$ python -q
>>> import numpy as np
>>> from numpy import linalg as LA
>>> np.set_printoptions(precision=2, suppress=True, linewidth=120)
>>> feats = np.loadtxt("data.csv", delimiter=",")
>>> feats
array([[ 0.,  0.,  0.,  0., -3.],
       [ 0.,  0.,  0.,  0.,  1.],
       [ 0.,  0.,  0.,  0., -1.],
       [ 0.,  0.,  0.,  0., -2.],
       [-3.,  1., -1., -2.,  0.]])
>>> # rank 2
>>> t = np.radians(30)
>>> R = np.eye(5)
>>> R[4, 4] = R[3, 3] = np.cos(t)
>>> R[4, 3], R[3, 4] = -np.sin(t), np.sin(t)
>>> R
array([[ 1.  ,  0.  ,  0.  ,  0.  ,  0.  ],
       [ 0.  ,  1.  ,  0.  ,  0.  ,  0.  ],
       [ 0.  ,  0.  ,  1.  ,  0.  ,  0.  ],
       [ 0.  ,  0.  ,  0.  ,  0.87,  0.5 ],
       [ 0.  ,  0.  ,  0.  , -0.5 ,  0.87]])
>>> M2 = feats @ R.T
>>> np.allclose(feats @ feats.T, M2 @ M2.T)
True
>>> M2
array([[ 0.  ,  0.  ,  0.  , -1.5 , -2.6 ],
       [ 0.  ,  0.  ,  0.  ,  0.5 ,  0.87],
       [ 0.  ,  0.  ,  0.  , -0.5 , -0.87],
       [ 0.  ,  0.  ,  0.  , -1.  , -1.73],
       [-3.  ,  1.  , -1.  , -1.73,  1.  ]])
>>> LA.svd(feats, compute_uv=False), np.round(LA.svd(M2, compute_uv=False), 2) + 0
(array([3.87, 3.87, 0.  , 0.  , 0.  ]), array([3.87, 3.87, 0.  , 0.  , 0.  ]))
>>> X = np.load("layer17.npy")
>>> X
array([[8, 1, 1, 9],
       [9, 8, 1, 1],
       [1, 9, 8, 1],
       [1, 1, 9, 8]])
>>> W1 = np.array([[2, 0, 0, 0, 0], [3, 2, 2, 1, 3], [3, 2, 1, 0, 0], [1, 3, 0, 1, 3]])
>>> b = np.array([1, 0, 3, 2, 1])
>>> hid = np.maximum(X @ W1 + b, 0)
>>> hid
array([[32, 31,  6, 12, 31],
       [47, 21, 20, 11, 28],
       [55, 37, 29, 12, 31],
       [41, 44, 14, 11, 28]])
>>> (hid > 0).astype(int)
array([[1, 1, 1, 1, 1],
       [1, 1, 1, 1, 1],
       [1, 1, 1, 1, 1],
       [1, 1, 1, 1, 1]])
>>> LA.matrix_rank(hid)
np.int64(4)
>>> C = np.array([[3, 3, 1], [-2, 2, 1], [-1, 3, -3], [-3, 2, 0], [0, 2, 2]])
>>> hid @ C
array([[ -8, 262, 107],
       [ 46, 321,  64],
       [ 26, 412,  67],
       [-12, 331,  99]])
>>> W1 @ C
array([[ 6,  6,  2],
       [ 0, 27,  5],
       [ 4, 16,  2],
       [-6, 17, 10]])
>>> (hid @ C).round(6).argmax(axis=1)
array([1, 1, 1, 1])
>>> C2 = X.T @ X
>>> (X @ X.T).shape
(4, 4)
>>> LA.eigvalsh(C2)[::-1]
array([361., 113., 113.,   1.])
>>> def softmax(z):
...     e = np.exp(z - z.max(axis=-1, keepdims=True))
...     return e / e.sum(axis=-1, keepdims=True)
... 
>>> np.round(softmax(X[3] + 3), 2) + 0
array([0.  , 0.  , 0.73, 0.27])
>>> np.round(softmax(10 * X[3]), 2) + 0
array([0., 0., 1., 0.])
>>> np.round(softmax(X[3]), 2) + 0
array([0.  , 0.  , 0.73, 0.27])
>>> scores = X @ X.T / np.sqrt(4)
>>> np.round(softmax(scores + np.triu(np.full(scores.shape, -np.inf), 1)), 2) + 0
array([[1., 0., 0., 0.],
       [0., 1., 0., 0.],
       [0., 0., 1., 0.],
       [0., 0., 0., 1.]])
>>> softmax(scores)[3] @ X
array([1., 1., 9., 8.])
>>> np.round(softmax(scores), 2) + 0
array([[1., 0., 0., 0.],
       [0., 1., 0., 0.],
       [0., 0., 1., 0.],
       [0., 0., 0., 1.]])
>>> data = np.loadtxt("dump.csv", delimiter=",")
>>> data
array([[-6.,  0.],
       [ 0., -8.],
       [ 0.,  0.],
       [ 0.,  0.]])
>>> data.T @ data
array([[36.,  0.],
       [ 0., 64.]])
>>> data[:, 1] @ data[:, 0]
np.float64(0.0)
>>> x = np.array([1, 1])
>>> h = np.maximum(data @ x, 0)
>>> np.maximum(data @ x, 0) - np.maximum(-data @ x, 0)
array([-6., -8.,  0.,  0.])
>>> np.maximum(data @ (3 * x), 0)
array([0., 0., 0., 0.])
>>> np.flatnonzero(h > 1e-9)
array([], dtype=int64)
>>> data.T @ h
array([0., 0.])
>>> h
array([0., 0., 0., 0.])
>>> x = np.array([4, 2])
>>> data @ np.ones(2)
array([-6., -8.,  0.,  0.])
>>> np.sign((data @ x).round(6))
array([-1., -1.,  0.,  0.])
>>> (data @ x).argmax()
np.int64(2)
>>> data @ (2 * x)
array([-48., -32.,   0.,   0.])
